In [1]: import numpy as np

In [2]: np.set_printoptions(precision=3, suppress=True, linewidth=160, floatmode="fixed")

In [3]: M = np.load("sample18.npy")

In [4]: M
Out[4]: 
array([[ 2.000,  0.000,  0.000,  0.000],
       [ 0.000,  8.000,  8.000,  4.000],
       [ 0.000,  4.000, -6.000, -4.000],
       [ 0.000, -6.000, -2.000,  7.000]])

In [5]: O = M.astype(float).copy()

In [6]: for j in range(4):
   ...:     O[:, j] -= O[:, :j] @ (O[:, :j].T @ O[:, j])
   ...:     O[:, j] /= np.linalg.norm(O[:, j])
   ...: 

In [7]: np.round(O.T @ M, 3) + 0
Out[7]: 
array([[ 2.000,  0.000,  0.000,  0.000],
       [ 0.000, 10.770,  4.828, -2.414],
       [ 0.000,  0.000,  8.983,  5.973],
       [ 0.000,  0.000,  0.000,  6.284]])

In [8]: O
Out[8]: 
array([[ 1.000,  0.000,  0.000,  0.000],
       [ 0.000,  0.743,  0.491,  0.455],
       [ 0.000,  0.371, -0.868,  0.331],
       [ 0.000, -0.557,  0.077,  0.827]])

In [9]: np.round(O.T @ O, 3) + 0
Out[9]: 
array([[1.000, 0.000, 0.000, 0.000],
       [0.000, 1.000, 0.000, 0.000],
       [0.000, 0.000, 1.000, 0.000],
       [0.000, 0.000, 0.000, 1.000]])

In [10]: rng = np.random.default_rng(5507)

In [11]: lab = rng.permutation(4)

In [12]: B = M[:, lab] * rng.choice([-1, 1], 4)

In [13]: B
Out[13]: 
array([[ 0.000, -0.000, -2.000,  0.000],
       [ 8.000, -8.000, -0.000,  4.000],
       [-6.000, -4.000, -0.000, -4.000],
       [-2.000,  6.000, -0.000,  7.000]])

In [14]: U, _, Vh = np.linalg.svd(M.T @ B)

In [15]: np.round(U @ Vh, 3) + 0
Out[15]: 
array([[ 0.000,  0.000, -1.000,  0.000],
       [ 0.000, -1.000,  0.000,  0.000],
       [ 1.000,  0.000,  0.000,  0.000],
       [ 0.000,  0.000,  0.000,  1.000]])

In [16]: r0 = np.array([-4, -5])

In [17]: np.array([np.convolve(row, r0, "same") for row in M])
Out[17]: 
array([[ -8.000, -10.000,   0.000,   0.000],
       [  0.000, -32.000, -72.000, -56.000],
       [  0.000, -16.000,   4.000,  46.000],
       [  0.000,  24.000,  38.000, -18.000]])

In [18]: np.polyval(r0, M[2])
Out[18]: array([ -5.000, -21.000,  19.000,  11.000])

In [19]: np.correlate(M[2], M[0], "full")
Out[19]: array([  0.000,   0.000,   0.000,   0.000,   8.000, -12.000,  -8.000])

In [20]: np.convolve(M[2], r0)
Out[20]: array([  0.000, -16.000,   4.000,  46.000,  20.000])

In [21]: round(np.linalg.det(2 * M), 3), round(float(np.linalg.det(M)), 3)
Out[21]: (np.float64(-19456.0), -1216.0)

In [22]: np.round(np.linalg.det(M[::-1]), 3)
Out[22]: np.float64(-1216.0)

In [23]: np.einsum("ij,ji->", M, M)
Out[23]: np.float64(185.0)

In [24]: np.kron(np.eye(2, dtype=int), M)
Out[24]: 
array([[ 2.000,  0.000,  0.000,  0.000,  0.000,  0.000,  0.000,  0.000],
       [ 0.000,  8.000,  8.000,  4.000,  0.000,  0.000,  0.000,  0.000],
       [ 0.000,  4.000, -6.000, -4.000,  0.000,  0.000, -0.000, -0.000],
       [ 0.000, -6.000, -2.000,  7.000,  0.000, -0.000, -0.000,  0.000],
       [ 0.000,  0.000,  0.000,  0.000,  2.000,  0.000,  0.000,  0.000],
       [ 0.000,  0.000,  0.000,  0.000,  0.000,  8.000,  8.000,  4.000],
       [ 0.000,  0.000, -0.000, -0.000,  0.000,  4.000, -6.000, -4.000],
       [ 0.000, -0.000, -0.000,  0.000,  0.000, -6.000, -2.000,  7.000]])

In [25]: np.einsum("ii->", M)
Out[25]: np.float64(11.0)

In [26]: round(np.linalg.eigvals(M).sum().real, 3)
Out[26]: np.float64(11.0)

In [27]: arr = np.load("m.npy")

In [28]: arr
Out[28]: 
array([[0, 0, 0, 1, 0, 0, 0, 0],
       [0, 0, 0, 0, 1, 0, 0, 0],
       [0, 1, 0, 0, 0, 0, 0, 0],
       [0, 0, 0, 0, 0, 1, 0, 0],
       [0, 0, 1, 0, 0, 0, 0, 0],
       [0, 0, 0, 0, 0, 0, 1, 0],
       [1, 0, 0, 0, 0, 0, 0, 0],
       [0, 0, 0, 0, 0, 0, 0, 1]])

In [29]: arr @ arr
Out[29]: 
array([[0, 0, 0, 0, 0, 1, 0, 0],
       [0, 0, 1, 0, 0, 0, 0, 0],
       [0, 0, 0, 0, 1, 0, 0, 0],
       [0, 0, 0, 0, 0, 0, 1, 0],
       [0, 1, 0, 0, 0, 0, 0, 0],
       [1, 0, 0, 0, 0, 0, 0, 0],
       [0, 0, 0, 1, 0, 0, 0, 0],
       [0, 0, 0, 0, 0, 0, 0, 1]])

In [30]: (arr != 0).astype(int)
Out[30]: 
array([[0, 0, 0, 1, 0, 0, 0, 0],
       [0, 0, 0, 0, 1, 0, 0, 0],
       [0, 1, 0, 0, 0, 0, 0, 0],
       [0, 0, 0, 0, 0, 1, 0, 0],
       [0, 0, 1, 0, 0, 0, 0, 0],
       [0, 0, 0, 0, 0, 0, 1, 0],
       [1, 0, 0, 0, 0, 0, 0, 0],
       [0, 0, 0, 0, 0, 0, 0, 1]])

In [31]: (np.linalg.matrix_power((arr != 0) + (arr.T != 0) + np.eye(8), 8) > 0).astype(int)
Out[31]: 
array([[1, 0, 0, 1, 0, 1, 1, 0],
       [0, 1, 1, 0, 1, 0, 0, 0],
       [0, 1, 1, 0, 1, 0, 0, 0],
       [1, 0, 0, 1, 0, 1, 1, 0],
       [0, 1, 1, 0, 1, 0, 0, 0],
       [1, 0, 0, 1, 0, 1, 1, 0],
       [1, 0, 0, 1, 0, 1, 1, 0],
       [0, 0, 0, 0, 0, 0, 0, 1]])

In [32]: np.round(np.sort(np.linalg.eigvals(arr).real), 3) + 0
Out[32]: array([-1.000, -0.500, -0.500,  0.000,  0.000,  1.000,  1.000,  1.000])

In [33]: round(np.linalg.det(arr), 3)
Out[33]: np.float64(-1.0)

In [34]: feats = np.load("data.npy")

In [35]: feats
Out[35]: 
array([[  8.680, -26.610, -20.068, -10.044,  13.971,  14.000, -34.235,  45.280],
       [-16.575,  46.180,  17.884,  -5.798,  33.799,  11.845,  -6.436,  25.669],
       [-15.776,  46.525,  19.893,  -2.331,  33.008,  15.121,  -7.897,  25.419],
       [  8.164, -24.394, -18.576, -10.753,  14.636,  13.417, -33.360,  46.090],
       [-15.766,  45.815,  16.703,  -5.364,  32.668,  13.185,  -7.284,  25.270],
       [ 10.659, -14.417,  -7.952,  -4.948,   8.158, -30.578,  -4.335, -34.022],
       [-15.841,  45.425,  18.722,  -2.936,  30.935,  10.449,  -5.879,  28.234],
       [  7.464, -26.826, -20.511, -10.541,  12.988,  14.221, -31.631,  46.244],
       [-14.913,  45.618,  18.074,  -6.161,  31.766,  11.392,  -8.987,  25.352],
       [-16.055,  46.335,  16.712,  -3.039,  30.692,  11.651,  -7.044,  24.909],
       [  7.427, -26.202, -18.826, -10.650,  13.574,  16.915, -28.704,  45.643],
       [-15.819,  47.713,  18.055,  -2.037,  32.262,  12.154,  -9.007,  25.883],
       [-16.541,  46.486,  17.677,  -3.020,  32.559,  11.181,  -6.833,  27.912],
       [  7.579, -24.734, -19.640,  -9.159,  14.600,  11.305, -32.115,  46.364],
       [-16.819,  49.093,  18.218,  -3.996,  31.038,  12.063,  -8.838,  26.300],
       [  8.215, -24.409, -20.210, -10.380,  12.989,  15.964, -32.243,  45.840],
       [-15.339,  45.669,  17.337,  -2.592,  31.279,  10.807,  -8.702,  26.024],
       [ 11.726, -16.356,  -7.778,  -3.404,   8.795, -28.511,  -4.289, -33.758],
       [-15.171,  45.620,  18.168,  -2.784,  31.361,  10.753,  -9.257,  25.304],
       [ 11.428, -14.858,  -6.789,  -3.626,   8.066, -30.534,  -3.832, -33.168],
       [ 11.703, -14.851,  -8.100,  -2.939,   7.223, -30.120,  -4.419, -34.383],
       [-16.507,  49.938,  17.656,  -5.004,  31.680,  11.772,  -7.538,  25.381]])

In [36]: U, sv, Vh = np.linalg.svd(feats)

In [37]: sv
Out[37]: array([245.859, 168.675,  76.001,   6.547,   5.708,   5.101,   3.124,   1.385])

In [38]: np.argmax(sv[:-1] / (sv[1:] + 1e-6)) + 1
Out[38]: np.int64(3)

In [39]: B = U[:, :3] @ np.diag(sv[:3]) @ Vh[:3]

In [40]: np.round(np.linalg.norm(feats - B) / np.linalg.norm(feats), 3)
Out[40]: np.float64(0.035)

In [41]: np.round(np.linalg.norm(feats - B, 2), 3), np.round(sv[3], 3)
Out[41]: (np.float64(6.547), np.float64(6.547))

In [42]: mat = np.array([[1, -1, 1], [1, 0, 0], [1, 1, 1], [1, 2, 4]])

In [43]: mat
Out[43]: 
array([[ 1, -1,  1],
       [ 1,  0,  0],
       [ 1,  1,  1],
       [ 1,  2,  4]])

In [44]: x = np.array([1, -1, 0])

In [45]: y = mat @ x

In [46]: np.round(np.linalg.lstsq(mat, y)[0], 3) + 0
Out[46]: array([ 1.000, -1.000,  0.000])

In [47]: try:
    ...:     np.linalg.solve(mat, y)
    ...: except np.linalg.LinAlgError as e:
    ...:     print("failed:", e)
    ...: 
failed: Last 2 dimensions of the array must be square

In [48]: y = y + 0.1 * rng.normal(size=4)

In [49]: y
Out[49]: array([ 2.124,  1.084, -0.095, -0.803])

In [50]: coef, *_ = np.linalg.lstsq(mat, y)

In [51]: coef.round()
Out[51]: array([ 1.000, -1.000,  0.000])

In [52]: lab = rng.permutation(3)

In [53]: B = mat[:, lab] * rng.choice([-1, 1], 3)

In [54]: B
Out[54]: 
array([[-1,  1,  1],
       [ 0,  1,  0],
       [ 1,  1,  1],
       [ 2,  1,  4]])

In [55]: U, _, Vh = np.linalg.svd(mat.T @ B)

In [56]: np.round(np.linalg.lstsq(mat, B)[0], 3) + 0
Out[56]: 
array([[0.000, 1.000, 0.000],
       [1.000, 0.000, 0.000],
       [0.000, 0.000, 1.000]])

In [57]: lab
Out[57]: array([1, 0, 2])

In [58]: F = np.array([[-1.1, -0.8, -1.4, 1.3, 0.4, -0.8],
    ...:     [0.9, -0.3, -0.2, 0.9, 1.2, 0.1],
    ...:     [-0.3, -1.2, 0.2, -0.2, -0.4, -1.7],
    ...:     [-1.2, 0.2, -0.7, -0.6, 0.1, -2.1]])

In [59]: F[3] = F[2] + 0.1 * rng.normal(size=6)

In [60]: F
Out[60]: 
array([[-1.100, -0.800, -1.400,  1.300,  0.400, -0.800],
       [ 0.900, -0.300, -0.200,  0.900,  1.200,  0.100],
       [-0.300, -1.200,  0.200, -0.200, -0.400, -1.700],
       [-0.283, -1.202,  0.297, -0.289, -0.472, -1.649]])

In [61]: r0, g = F[3], F[0]

In [62]: np.round(r0 @ r0, 3)
Out[62]: np.float64(4.638)

In [63]: round(float(r0 @ g), 3)
Out[63]: 1.612

In [64]: pr = (r0 @ g) / (r0 @ r0) * r0

In [65]: pr
Out[65]: array([-0.098, -0.418,  0.103, -0.100, -0.164, -0.573])

In [66]: round(float((g - pr) @ r0), 3)
Out[66]: -0.0

In [67]: np.linalg.matrix_rank(np.outer(r0, g))
Out[67]: np.int64(1)

In [68]: round(np.linalg.norm(r0 + g) ** 2 + np.linalg.norm(r0 - g) ** 2, 3)
Out[68]: np.float64(21.877)

In [69]: J = np.array([[-4, -2, 1], [-2, 2, -2], [1, -2, 2]])

In [70]: G = J.T @ J

In [71]: np.allclose(G, G.T)
Out[71]: True

In [72]: np.trace(G), (J ** 2).sum()
Out[72]: (np.int64(42), np.int64(42))

In [73]: np.diag(G)
Out[73]: array([21, 12,  9])

In [74]: (J @ J.T).shape
Out[74]: (3, 3)

In [75]: B = J + rng.integers(-2, 3, (3, 2)) @ rng.integers(-2, 3, (2, 3))

In [76]: B
Out[76]: 
array([[-6, -3,  0],
       [ 2,  4,  0],
       [ 4,  2,  4]])

In [77]: np.abs(B - J).sum(axis=1)
Out[77]: array([4, 8, 9])

In [78]: np.linalg.matrix_rank(B - J, tol=1e-8)
Out[78]: np.int64(2)

In [79]: ev, vecs = np.linalg.eigh(J)

In [80]: x = np.array([2, 1, 3])

In [81]: vecs * np.maximum(ev, 0) @ vecs.T
Out[81]: 
array([[ 0.272, -0.796,  0.719],
       [-0.796,  2.339, -2.079],
       [ 0.719, -2.079,  2.019]])

In [82]: np.linalg.eigvalsh(J[1:, 1:])
Out[82]: array([0.000, 4.000])

In [83]: (np.sign(vecs[:, -1].round(6)) == np.sign(vecs[0, -1].round(6))).astype(int)
Out[83]: array([1, 0, 1])

In [84]: x @ J @ x
Out[84]: np.int64(-4)

In [85]: np.round(np.poly(J), 3) + 0
Out[85]: array([  1.000,   0.000, -21.000,   2.000])

In [86]: np.round(np.linalg.det(J[::-1]), 3)
Out[86]: np.float64(2.0)

In [87]: np.kron(np.eye(2, dtype=int), J)
Out[87]: 
array([[-4, -2,  1,  0,  0,  0],
       [-2,  2, -2,  0,  0,  0],
       [ 1, -2,  2,  0,  0,  0],
       [ 0,  0,  0, -4, -2,  1],
       [ 0,  0,  0, -2,  2, -2],
       [ 0,  0,  0,  1, -2,  2]])

In [88]: round(np.linalg.eigvals(J).sum().real, 3)
Out[88]: np.float64(-0.0)

In [89]: np.linalg.eigvals(J)
Out[89]: array([-4.629,  4.534,  0.095])

In [90]: round(float(np.linalg.det(2 * J)), 3), np.round(np.linalg.det(J), 3)
Out[90]: (-16.0, np.float64(-2.0))
